>>> import numpy as np
>>> np.set_printoptions(precision=2, suppress=True, linewidth=140)
>>> def rd(a):
...     return np.round(a, 2) + 0
... 
>>> A2 = np.array([[-1, 2], [0, 3]])
>>> J = np.triu(A2)
>>> J
array([[-1,  2],
       [ 0,  3]])
>>> w, evecs = np.linalg.eig(J)
>>> rd(np.sort(np.linalg.eigvals(J.T)))
array([-1.,  3.])
>>> J @ evecs[:, 0] - w[0] * evecs[:, 0]
array([0., 0.])
>>> A2 = np.linalg.inv(J)
>>> rd(np.linalg.det(J) * A2)
array([[ 3., -2.],
       [ 0., -1.]])
>>> (np.abs(A2) > 1e-9).astype(int)
array([[1, 1],
       [0, 1]])
>>> np.allclose(A2, J.T)
False
>>> rd(np.linalg.slogdet(J)[0])
np.float64(-1.0)
>>> rd(np.linalg.det(J) * np.linalg.det(A2))
np.float64(1.0)
>>> J @ A2
array([[1., 0.],
       [0., 1.]])
>>> gram = J.T @ J
>>> np.allclose(gram, gram.T)
True
>>> rd(np.linalg.eigvalsh(gram)[::-1])
array([13.32,  0.68])
>>> rd(np.linalg.svd(J, compute_uv=False) ** 2)
array([13.32,  0.68])
>>> np.trace(gram), (J ** 2).sum()
(np.int64(14), np.int64(14))
>>> gram
array([[ 1, -2],
       [-2, 13]])
>>> feats = np.loadtxt("data.csv", delimiter=",")
>>> feats
array([[-4.99,  3.  , -4.98,  0.99,  5.03,  2.98],
       [-5.05,  2.99, -4.98,  1.02,  5.03,  3.02],
       [-4.99,  3.  , -4.99,  1.02,  5.  ,  3.02],
       [-5.  ,  3.  , -4.98,  0.99,  4.98,  3.02],
       [-5.  ,  3.02, -5.04,  1.03,  5.  ,  3.02],
       [-5.04,  3.  , -4.99,  1.01,  5.02,  2.98],
       [-5.01,  3.01, -5.01,  1.01,  5.  ,  3.04],
       [-0.96, -0.99,  1.96, -5.  ,  4.01, -3.99],
       [-1.01, -0.99,  2.01, -4.97,  4.03, -3.98],
       [-1.01, -0.99,  1.97, -4.97,  4.  , -4.  ],
       [-1.  , -1.  ,  1.96, -5.  ,  4.03, -3.98],
       [-1.01, -0.98,  1.97, -4.99,  3.99, -3.98],
       [-1.01, -1.  ,  2.02, -4.99,  3.98, -4.02],
       [-1.  , -0.98,  1.97, -5.  ,  4.01, -4.  ],
       [-2.98, -5.02, -2.99,  1.02,  5.02,  3.02],
       [-2.99, -5.04, -2.99,  0.99,  5.02,  2.96],
       [-3.01, -5.01, -2.99,  0.96,  5.01,  3.  ],
       [-3.02, -5.03, -2.98,  1.02,  5.  ,  3.  ],
       [-3.  , -5.  , -3.  ,  0.99,  5.  ,  3.  ],
       [-3.04, -5.01, -2.95,  1.  ,  5.  ,  3.02],
       [-2.96, -4.99, -3.01,  1.  ,  5.  ,  2.99]])
>>> lab = feats[:, 0] > np.median(feats[:, 0])
>>> f = feats[lab].mean(axis=0) - feats[~lab].mean(axis=0)
>>> np.argsort(-np.abs(f).round(6), kind="stable")
array([5, 2, 3, 0, 1, 4])
>>> rd((((feats - feats.mean(axis=0)) @ f > 0) == lab).mean())
np.float64(0.86)
>>> K = np.loadtxt("test1.csv", delimiter=",")
>>> K
array([[-1.,  4.,  2., -2.],
       [ 5.,  5., -2.,  2.],
       [ 0.,  3., -2.,  2.]])
>>> A2 = np.array([[-2, 1], [2, 1]])
>>> basis = np.kron(A2, K)
>>> np.linalg.matrix_rank(basis)
np.int64(6)
>>> basis
array([[  2.,  -8.,  -4.,   4.,  -1.,   4.,   2.,  -2.],
       [-10., -10.,   4.,  -4.,   5.,   5.,  -2.,   2.],
       [ -0.,  -6.,   4.,  -4.,   0.,   3.,  -2.,   2.],
       [ -2.,   8.,   4.,  -4.,  -1.,   4.,   2.,  -2.],
       [ 10.,  10.,  -4.,   4.,   5.,   5.,  -2.,   2.],
       [  0.,   6.,  -4.,   4.,   0.,   3.,  -2.,   2.]])
>>> x0 = np.array([-9, 3, 5, -9])
>>> K @ (2 * x0)
array([  98., -116.,  -38.])
>>> K * x0
array([[  9.,  12.,  10.,  18.],
       [-45.,  15., -10., -18.],
       [ -0.,   9., -10., -18.]])
>>> K.reshape(2, -1)
array([[-1.,  4.,  2., -2.,  5.,  5.],
       [-2.,  2.,  0.,  3., -2.,  2.]])
>>> K.ravel(order="F")
array([-1.,  5.,  0.,  4.,  5.,  3.,  2., -2., -2., -2.,  2.,  2.])
>>> T = K.reshape(3, 2, -1)
>>> T.transpose(1, 0, 2)
array([[[-1.,  4.],
        [ 5.,  5.],
        [ 0.,  3.]],

       [[ 2., -2.],
        [-2.,  2.],
        [-2.,  2.]]])
>>> np.einsum("ihd,ihd->ih", T, T)
array([[17.,  8.],
       [50.,  8.],
       [ 9.,  8.]])
